$ python -q
>>> import numpy as np
>>> from numpy import linalg as LA
>>> np.set_printoptions(suppress=True, linewidth=160)
>>> rd = lambda a: np.round(a, 2) + 0
>>> A = np.loadtxt("arr.csv", delimiter=",")
>>> A
array([[ 0., -1.,  5.,  1.,  5., -1.,  4.,  0.,  5.,  0., -1.,  0.,  0.,  0.],
       [-2., -3.,  3., -1.,  3., -3.,  2., -2.,  3., -2., -3., -2., -2., -2.],
       [-1., -2.,  4.,  0.,  4., -2.,  3., -1.,  4., -1., -2., -1., -1., -1.],
       [-1., -2.,  4.,  0.,  4., -2.,  3., -1.,  4., -1., -2., -1., -1., -1.],
       [ 0., -1.,  5.,  1.,  5., -1.,  4.,  0.,  5.,  0., -1.,  0.,  0.,  0.]])
>>> U, sig, Vh = LA.svd(A)
>>> vecs = Vh[:(sig > 1e-8).sum()]
>>> rng = np.random.default_rng(379)
>>> x = A[2] + -3 * A[1] + rng.integers(2) * np.eye(14)[1]
>>> print(x)
[ 5.  8. -5.  3. -5.  7. -3.  5. -5.  5.  7.  5.  5.  5.]
>>> print(np.allclose(vecs.T @ vecs @ x, x))
False
>>> rd(np.diag(vecs.T @ vecs))
array([0.09, 0.14, 0.26, 0.07, 0.26, 0.14, 0.18, 0.09, 0.26, 0.09, 0.14, 0.09, 0.09, 0.09])
>>> U, sig, Vh = LA.svd(A)
>>> rd(sig)
array([19.63,  6.15,  0.  ,  0.  ,  0.  ])
>>> np.argmax(sig[:-1] / (sig[1:] + 1e-6)) + 1
np.int64(2)
>>> out = U[:, :2] @ np.diag(sig[:2]) @ Vh[:2]
>>> print(LA.matrix_rank(A, rtol=0.05))
2
>>> LA.matrix_rank(out)
np.int64(2)
>>> rd(out)
array([[ 0., -1.,  5.,  1.,  5., -1.,  4.,  0.,  5.,  0., -1.,  0.,  0.,  0.],
       [-2., -3.,  3., -1.,  3., -3.,  2., -2.,  3., -2., -3., -2., -2., -2.],
       [-1., -2.,  4.,  0.,  4., -2.,  3., -1.,  4., -1., -2., -1., -1., -1.],
       [-1., -2.,  4.,  0.,  4., -2.,  3., -1.,  4., -1., -2., -1., -1., -1.],
       [ 0., -1.,  5.,  1.,  5., -1.,  4.,  0.,  5.,  0., -1.,  0.,  0.,  0.]])
